% python3 -q
>>> import numpy as np
>>> np.set_printoptions(suppress=True, linewidth=200)
>>> M = np.array([[3, -3, 9], [7, 1, -4], [3, 1, 8]])
>>> print(M)
[[ 3 -3  9]
 [ 7  1 -4]
 [ 3  1  8]]
>>> print(np.round(np.linalg.norm(M, 1), 4), np.round(np.linalg.norm(M, np.inf), 4))
21.0 15.0
>>> print(round(float(np.linalg.norm(M) ** 2 / np.linalg.norm(M, 2) ** 2), 4))
1.4105
>>> print(round(np.linalg.norm(M, 2), 4))
13.0168
>>> print(M[0] @ M[2])
78
>>> print(round(float(np.linalg.norm(M, "nuc")), 4))
23.5984
>>> E = np.loadtxt("case4.csv", delimiter=",")
>>> print(E)
[[-0.0399 -0.0107 -0.0382]
 [ 1.8734 -0.7104 -1.2725]
 [-0.023  -0.008  -0.0058]
 [-5.6918  2.1055  3.8912]
 [ 3.7939 -1.3774 -2.592 ]
 [-1.9146  0.69    1.2801]
 [-3.7687  1.3775  2.5888]
 [ 0.008   0.0071 -0.0271]
 [ 5.7237 -2.0539 -3.8795]
 [ 5.6684 -2.0637 -3.8843]
 [ 3.7736 -1.4187 -2.6351]
 [ 5.6747 -2.1018 -3.9117]
 [ 0.0208 -0.0024  0.0076]
 [-5.6869  2.0947  3.8883]
 [ 5.7054 -2.1066 -3.8959]]
>>> P = E @ np.linalg.solve(E.T @ E, E.T)
>>> print(np.allclose(P @ P, P))
True
>>> print(np.round(np.linalg.eigvalsh(P), 4) + 0)
[0. 0. 0. 0. 0. 0. 0. 0. 0. 0. 0. 0. 1. 1. 1.]
>>> print(round(float(np.trace(P)), 4))
3.0
>>> C2 = np.cov(E, rowvar=False)
>>> print(np.argwhere(np.triu(np.abs(np.corrcoef(E.T)) > 0.8, 1)))
[[0 1]
 [0 2]
 [1 2]]
>>> print(np.round(np.polyfit(E[:, 2], E[:, 0], 1), 4))
[-1.4622 -0.0144]
>>> print(np.round(np.linalg.eigvalsh(C2)[::-1], 4))
[26.2279  0.0006  0.0002]
>>> print(round(float(np.corrcoef(E[:, 2], E[:, 0])[0, 1]), 4))
-1.0
>>> out = np.c_[E[:, :2] @ np.array([[-2, 2], [6, 6]]), np.array([1, -1, 1, 2, 1, -2, 0, -2, 0, 1, 2, 1, 0, -1, 3])]
>>> print(out.round(4))
[[  0.0156  -0.144    1.    ]
 [ -8.0092  -0.5156  -1.    ]
 [ -0.002   -0.094    1.    ]
 [ 24.0166   1.2494   2.    ]
 [-15.8522  -0.6766   1.    ]
 [  7.9692   0.3108  -2.    ]
 [ 15.8024   0.7276   0.    ]
 [  0.0266   0.0586  -2.    ]
 [-23.7708  -0.876    0.    ]
 [-23.719   -1.0454   1.    ]
 [-16.0594  -0.965    2.    ]
 [-23.9602  -1.2614   1.    ]
 [ -0.056    0.0272   0.    ]
 [ 23.942    1.1944  -1.    ]
 [-24.0504  -1.2288   3.    ]]
>>> print(np.round(np.linalg.norm(np.linalg.qr(E)[0].T @ out, axis=0) ** 2 / ((out ** 2).sum(axis=0) + 1e-12), 4))
[1.     1.     0.1997]
>>> print(np.linalg.matrix_rank(np.c_[E, out]))
4
>>> print(np.round(np.linalg.lstsq(E, out[:, 0])[0], 4) + 0)
[-2.  6.  0.]
>>> J = np.load("run16.npy")
>>> print(J)
[[ 3.  3.  0.]
 [ 3. -1.  3.]
 [ 0.  3.  0.]]
>>> w, evecs = np.linalg.eigvalsh(J)
Traceback (most recent call last):
  File "<python-input-27>", line 1, in <module>
    w, evecs = np.linalg.eigvalsh(J)
    ^^^^^^^^
ValueError: too many values to unpack (expected 2)
>>> w, evecs = np.linalg.eigh(J)
>>> print(np.round(np.linalg.svd(J, compute_uv=False), 4))
[5.0854 4.3157 1.2302]
>>> print(np.round(np.abs(evecs[:, -1]), 4))
[0.7782 0.5409 0.3191]
>>> print(np.round(np.linalg.eigvalsh(J + 5 * np.eye(3)), 4))
[ 0.6843  6.2302 10.0854]
>>> rng = np.random.default_rng(984065)
>>> out = J + rng.integers(-2, 3, (3, 2)) @ rng.integers(-2, 3, (2, 3))
>>> print(out)
[[ 8. -1. -1.]
 [ 2.  1.  5.]
 [ 4. -1. -2.]]
>>> print(np.linalg.matrix_rank(out - J, tol=1e-8))
2
>>> out = np.linalg.inv(J)
>>> print(np.round(np.linalg.det(J) * out, 4) + 0)
[[ -9.   0.   9.]
 [  0.   0.  -9.]
 [  9.  -9. -12.]]
>>> print(out.round(4) + 0)
[[ 0.3333  0.     -0.3333]
 [ 0.      0.      0.3333]
 [-0.3333  0.3333  0.4444]]
>>> print(np.round(J @ out, 4) + 0)
[[1. 0. 0.]
 [0. 1. 0.]
 [0. 0. 1.]]
>>> print(round(float(np.linalg.det(J[::-1])), 4))
27.0
>>> print(np.einsum("ij,ji->", J, J))
46.0
>>> print(np.kron(np.eye(2, dtype=int), J))
[[ 3.  3.  0.  0.  0.  0.]
 [ 3. -1.  3.  0. -0.  0.]
 [ 0.  3.  0.  0.  0.  0.]
 [ 0.  0.  0.  3.  3.  0.]
 [ 0. -0.  0.  3. -1.  3.]
 [ 0.  0.  0.  0.  3.  0.]]
>>> mat = np.load("mat.npy")
>>> print(mat)
[[ 1.1  3.  -2.  -1. ]
 [-2.   1.1  2.  -3. ]
 [ 1.   2.  -0.9 -2. ]
 [ 1.   3.  -2.  -0.9]]
>>> P = np.triu(np.array([[-3, 0, -3, 2], [3, 3, -2, 1], [1, -1, 3, -1], [1, -2, -3, -1]]), 1) + np.eye(4)
>>> out = P @ mat @ np.linalg.inv(P)
>>> print(out.round(4))
[[ 0.1  3.   3.   3. ]
 [-3.   0.1 -7.  -1. ]
 [ 0.  -1.  -0.9 -1. ]
 [ 1.   3.   7.   1.1]]
>>> print(np.linalg.matrix_rank(out))
4
>>> print(np.round(np.poly(out), 4))
[ 1.     -0.4     8.06    1.396  -0.2199]
>>> print(P @ mat - mat @ P)
[[-1.  0.  8. -3.]
 [-1. -1. -4.  8.]
 [-1. -3.  9. -4.]
 [ 0.  0.  9. -7.]]
>>> X = np.arange(12).reshape(4, 3) + -3
>>> print(X)
[[-3 -2 -1]
 [ 0  1  2]
 [ 3  4  5]
 [ 6  7  8]]
>>> U, sigma, Vh = np.linalg.svd(X)
>>> print(sigma.round(4) + 0)
[14.592   2.2521  0.    ]
>>> print(np.argmax(sigma[:-1] / (sigma[1:] + 1e-6)) + 1)
2
>>> out = U[:, :2] @ np.diag(sigma[:2]) @ Vh[:2]
>>> print(np.linalg.matrix_rank(X, rtol=0.05))
2
>>> print(np.round(np.linalg.norm(X - out) / np.linalg.norm(X), 4))
0.0
>>> U, sigma, Vh = np.linalg.svd(X)
>>> evecs = Vh[:(sigma > 1e-8).sum()]
>>> vec = X[2] + 5 * X[0] + rng.integers(2) * np.eye(3)[0]
>>> print(vec)
[-11.  -6.   0.]
>>> print(round(float(np.linalg.norm(vec - evecs.T @ evecs @ vec)), 4))
0.4082
>>> print(np.linalg.matrix_rank(np.vstack([X, vec])))
3
>>> print(np.allclose(evecs.T @ evecs @ vec, vec))
False
>>> print(np.round(evecs.T @ evecs, 4))
[[ 0.8333  0.3333 -0.1667]
 [ 0.3333  0.3333  0.3333]
 [-0.1667  0.3333  0.8333]]
>>> print(np.round(np.diag(evecs.T @ evecs), 4))
[0.8333 0.3333 0.8333]
>>> F = np.loadtxt("data.csv", delimiter=",")
>>> print(F)
[[ 2.6  0.5]
 [ 1.3 -0.6]
 [-0.6 -0.8]]
>>> out = np.c_[F[:, :1] @ np.array([[1]]), np.array([0, 2, 0])]
>>> print(out)
[[ 2.6  0. ]
 [ 1.3  2. ]
 [-0.6  0. ]]
>>> print(np.round(np.linalg.lstsq(F, out[:, 0])[0], 4) + 0)
[1. 0.]
>>> print(np.linalg.matrix_rank(np.c_[F, out]))
3
>>> m1 = np.array([[0, -3, 0, 0], [0, 0, 0, 0], [0, 0, 0, -3]])
>>> print(m1.T @ m1)
[[0 0 0 0]
 [0 9 0 0]
 [0 0 0 0]
 [0 0 0 9]]
>>> print(m1 @ m1.T)
[[9 0 0]
 [0 0 0]
 [0 0 9]]
>>> print(np.round(np.linalg.norm(m1, axis=0), 4))
[0. 3. 0. 3.]
>>> print(m1[:, 1] @ m1[:, 2])
0
>>> feats = np.loadtxt("sample11.csv", delimiter=",")
>>> print(feats)
[[ -2.6905  -0.9415  -6.7185]
 [  4.8138  -1.3873 -26.1972]
 [ -0.7934  -2.0182  -9.3346]
 [ 13.2252  -4.7726  -6.5635]
 [ 16.078    5.3508  13.8319]
 [  2.5025   5.458    3.7925]
 [-11.5257   3.4236   7.4981]
 [ -5.5611  -1.1324 -15.4996]
 [  1.1905  -0.835  -12.875 ]
 [  0.605   -1.3858  -3.5123]
 [  2.2569   3.0505   3.4581]
 [  0.6838 -12.3785   0.2444]
 [-13.89    -0.5971  -1.1888]
 [ 17.47    -0.25    -3.8365]]
>>> C2 = np.cov(feats, rowvar=False)
>>> print(C2.round(4))
[[ 84.4271   1.2326   6.4046]
 [  1.2326  20.1228  17.0287]
 [  6.4046  17.0287 102.9843]]
>>> print(np.round(np.polyfit(feats[:, 1], feats[:, 2], 1), 4))
[ 0.8462 -3.5557]
>>> print(round(np.corrcoef(feats[:, 1], feats[:, 2])[0, 1], 4))
0.3741
